% ipython --no-banner

In [1]: import numpy as np

In [2]: import numpy.linalg as la

In [3]: np.set_printoptions(precision=1, suppress=True, linewidth=140, sign=" ")

In [4]: Y = np.array([[1, 0, 0],
   ...:     [2, 0, 0],
   ...:     [2, 0, 0],
   ...:     [2, 0, 0],
   ...:     [2, 2, 1],
   ...:     [0, 2, 0],
   ...:     [0, 0, 2],
   ...:     [0, 0, 0],
   ...:     [2, 1, 0],
   ...:     [2, 0, 1]])

In [5]: W2 = np.array([[-2, 9, -6, 8, -6, -2, 4, 7, 7, 5, -5],
   ...:     [2, -2, 5, -9, 1, 8, 9, 4, 7, -8, -8],
   ...:     [-8, 9, 8, 8, 3, -4, -4, -5, -5, -6, 1]])

In [6]: feats = Y @ W2

In [7]: print(feats)
[[ -2   9  -6   8  -6  -2   4   7   7   5  -5]
 [ -4  18 -12  16 -12  -4   8  14  14  10 -10]
 [ -4  18 -12  16 -12  -4   8  14  14  10 -10]
 [ -4  18 -12  16 -12  -4   8  14  14  10 -10]
 [ -8  23   6   6  -7   8  22  17  23 -12 -25]
 [  4  -4  10 -18   2  16  18   8  14 -16 -16]
 [-16  18  16  16   6  -8  -8 -10 -10 -12   2]
 [  0   0   0   0   0   0   0   0   0   0   0]
 [ -2  16  -7   7 -11   4  17  18  21   2 -18]
 [-12  27  -4  24  -9  -8   4   9   9   4  -9]]

In [8]: # null space of dimension 8

In [9]: def softmax(z):
   ...:     e = np.exp(z - z.max(axis=-1, keepdims=True))
   ...:     return e / e.sum(axis=-1, keepdims=True)
   ...: 

In [10]: print(softmax(feats).sum(axis=1))
[ 1.  1.  1.  1.  1.  1.  1.  1.  1.  1.]

In [11]: print(np.round(softmax(10 * feats[2]), 1) + 0)
[ 0.  1.  0.  0.  0.  0.  0.  0.  0.  0.  0.]

In [12]: print(np.round(softmax(feats[2] + 5), 1) + 0)
[ 0.   0.9  0.   0.1  0.   0.   0.   0.   0.   0.   0. ]

In [13]: print(np.round(softmax(feats[2]), 1) + 0)
[ 0.   0.9  0.   0.1  0.   0.   0.   0.   0.   0.   0. ]

In [14]: scores = feats @ feats.T / np.sqrt(11)

In [15]: print(softmax(scores)[2] @ feats)
[ -4.  18. -12.  16. -12.  -4.   8.  14.  14.  10. -10.]

In [16]: print(np.round(softmax(scores), 1) + 0)
[[ 0.   0.3  0.3  0.3  0.   0.   0.   0.   0.   0. ]
 [ 0.   0.3  0.3  0.3  0.   0.   0.   0.   0.   0. ]
 [ 0.   0.3  0.3  0.3  0.   0.   0.   0.   0.   0. ]
 [ 0.   0.3  0.3  0.3  0.   0.   0.   0.   0.   0. ]
 [ 0.   0.   0.   0.   1.   0.   0.   0.   0.   0. ]
 [ 0.   0.   0.   0.   0.   1.   0.   0.   0.   0. ]
 [ 0.   0.   0.   0.   0.   0.   1.   0.   0.   0. ]
 [ 0.1  0.1  0.1  0.1  0.1  0.1  0.1  0.1  0.1  0.1]
 [ 0.   0.   0.   0.   1.   0.   0.   0.   0.   0. ]
 [ 0.   0.   0.   0.   0.   0.   0.   0.   0.   1. ]]

In [17]: print(np.round(softmax(scores + np.triu(np.full(scores.shape, -np.inf), 1)), 1) + 0)
[[ 1.   0.   0.   0.   0.   0.   0.   0.   0.   0. ]
 [ 0.   1.   0.   0.   0.   0.   0.   0.   0.   0. ]
 [ 0.   0.5  0.5  0.   0.   0.   0.   0.   0.   0. ]
 [ 0.   0.3  0.3  0.3  0.   0.   0.   0.   0.   0. ]
 [ 0.   0.   0.   0.   1.   0.   0.   0.   0.   0. ]
 [ 0.   0.   0.   0.   0.   1.   0.   0.   0.   0. ]
 [ 0.   0.   0.   0.   0.   0.   1.   0.   0.   0. ]
 [ 0.1  0.1  0.1  0.1  0.1  0.1  0.1  0.1  0.   0. ]
 [ 0.   0.   0.   0.   1.   0.   0.   0.   0.   0. ]
 [ 0.   0.   0.   0.   0.   0.   0.   0.   0.   1. ]]

In [18]: print(la.lstsq(feats[:-1].T, feats[-1])[2])
3

In [19]: print(np.abs(np.diag(la.qr(feats)[1])) > 1e-9)
[ True  True  True False False False False False False False]

In [20]: print(feats @ la.pinv(feats) @ feats)
[[ -2.   9.  -6.   8.  -6.  -2.   4.   7.   7.   5.  -5.]
 [ -4.  18. -12.  16. -12.  -4.   8.  14.  14.  10. -10.]
 [ -4.  18. -12.  16. -12.  -4.   8.  14.  14.  10. -10.]
 [ -4.  18. -12.  16. -12.  -4.   8.  14.  14.  10. -10.]
 [ -8.  23.   6.   6.  -7.   8.  22.  17.  23. -12. -25.]
 [  4.  -4.  10. -18.   2.  16.  18.   8.  14. -16. -16.]
 [-16.  18.  16.  16.   6.  -8.  -8. -10. -10. -12.   2.]
 [  0.   0.   0.   0.   0.   0.   0.   0.   0.   0.   0.]
 [ -2.  16.  -7.   7. -11.   4.  17.  18.  21.   2. -18.]
 [-12.  27.  -4.  24.  -9.  -8.   4.   9.   9.   4.  -9.]]

In [21]: print(np.unique(feats.round(6), axis=0).shape)
(8, 11)

In [22]: U, sv, vt = la.svd(feats)

In [23]: print(np.argmax(sv[:-1] / (sv[1:] + 1e-6)) + 1)
3

In [24]: Y = U[:, :3] @ np.diag(sv[:3]) @ vt[:3]

In [25]: print(la.matrix_rank(feats, rtol=0.05))
3

In [26]: print(Y)
[[ -2.   9.  -6.   8.  -6.  -2.   4.   7.   7.   5.  -5.]
 [ -4.  18. -12.  16. -12.  -4.   8.  14.  14.  10. -10.]
 [ -4.  18. -12.  16. -12.  -4.   8.  14.  14.  10. -10.]
 [ -4.  18. -12.  16. -12.  -4.   8.  14.  14.  10. -10.]
 [ -8.  23.   6.   6.  -7.   8.  22.  17.  23. -12. -25.]
 [  4.  -4.  10. -18.   2.  16.  18.   8.  14. -16. -16.]
 [-16.  18.  16.  16.   6.  -8.  -8. -10. -10. -12.   2.]
 [  0.   0.   0.   0.   0.   0.   0.   0.   0.   0.   0.]
 [ -2.  16.  -7.   7. -11.   4.  17.  18.  21.   2. -18.]
 [-12.  27.  -4.  24.  -9.  -8.   4.   9.   9.   4.  -9.]]

In [27]: print(la.matrix_rank(Y))
3

In [28]: K = np.load("case1.npy")

In [29]: print(K)
[[ 0.  2. -2. -2.  0.  0.  0.]
 [-1.  2.  3.  1.  0.  0.  0.]
 [-2. -1.  1. -1.  0.  0.  0.]
 [ 0.  0.  0. -1.  0.  0.  0.]
 [ 0.  0.  0.  0.  3.  1.  2.]
 [ 0.  0.  0.  0.  2.  2.  3.]
 [ 0.  0.  0.  0.  1.  0.  0.]]

In [30]: Y = la.inv(K)

In [31]: print((np.abs(Y) > 1e-9).astype(int))
[[ 1  0  1  1  0  0  0]
 [ 1  1  1  1  0  0  0]
 [ 1  1  1  1  0  0  0]
 [ 0  0  0  1  0  0  0]
 [ 0  0  0  0  0  0  1]
 [ 0  0  0  0  1  1  1]
 [ 0  0  0  0  1  1  1]]

In [32]: print(np.round(la.det(K) * la.det(Y), 1))
1.0

In [33]: print(np.round(la.inv(Y), 1) + 0)
[[ 0.  2. -2. -2.  0.  0.  0.]
 [-1.  2.  3.  1.  0.  0.  0.]
 [-2. -1.  1. -1.  0.  0.  0.]
 [ 0.  0.  0. -1.  0.  0.  0.]
 [ 0.  0.  0.  0.  3.  1.  2.]
 [ 0.  0.  0.  0.  2.  2.  3.]
 [ 0.  0.  0.  0.  1.  0.  0.]]

In [34]: print(round(float(la.slogdet(K)[0]), 1))
-1.0

In [35]: rng = np.random.default_rng(78)

In [36]: labels = rng.permutation(7)

In [37]: Y = K[:, labels] * rng.choice([-1, 1], 7)

In [38]: print(Y)
[[ 0. -0.  2. -0.  2.  2. -0.]
 [-1. -0. -3. -0.  2. -1. -0.]
 [-2. -0. -1. -0. -1.  1. -0.]
 [ 0. -0. -0. -0.  0.  1. -0.]
 [ 0. -2. -0. -3.  0. -0. -1.]
 [ 0. -3. -0. -2.  0. -0. -2.]
 [ 0. -0. -0. -1.  0. -0. -0.]]

In [39]: U, _, vt = la.svd(K.T @ Y)

In [40]: print(labels)
[ 0  6  2  4  1  3  5]

In [41]: print(np.round(U @ vt, 1) + 0)
[[ 1.  0.  0.  0.  0.  0.  0.]
 [ 0.  0.  0.  0.  1.  0.  0.]
 [ 0.  0. -1.  0.  0.  0.  0.]
 [ 0.  0.  0.  0.  0. -1.  0.]
 [ 0.  0.  0. -1.  0.  0.  0.]
 [ 0.  0.  0.  0.  0.  0. -1.]
 [ 0. -1.  0.  0.  0.  0.  0.]]

In [42]: Y = K + rng.integers(-2, 3, (7, 6)) @ rng.integers(-2, 3, (6, 7))

In [43]: print(Y)
[[-2.  8. -6. -3. -2. -9.  0.]
 [-9.  0.  7.  6.  0.  2.  3.]
 [-2.  4. -2. -4. -1. -3.  0.]
 [ 8. -4.  2. -1. -8. -2. -6.]
 [ 8. -3.  2. -2. -2.  4. -2.]
 [ 6. -1.  7.  4. -1.  7.  1.]
 [-4.  7. -2.  0.  2. -4.  2.]]

In [44]: print(np.round(la.svd(Y - K, compute_uv=False), 1) + 0)
[ 22.2  16.    8.4   6.4   2.7   0.4   0. ]

In [45]: print(la.matrix_rank(Y - K, tol=1e-8))
6

In [46]: print(Y - K)
[[-2.  6. -4. -1. -2. -9.  0.]
 [-8. -2.  4.  5.  0.  2.  3.]
 [ 0.  5. -3. -3. -1. -3.  0.]
 [ 8. -4.  2.  0. -8. -2. -6.]
 [ 8. -3.  2. -2. -5.  3. -4.]
 [ 6. -1.  7.  4. -3.  5. -2.]
 [-4.  7. -2.  0.  1. -4.  2.]]

In [47]: print(np.abs(Y - K).sum(axis=1))
[ 24.  24.  15.  30.  27.  28.  20.]
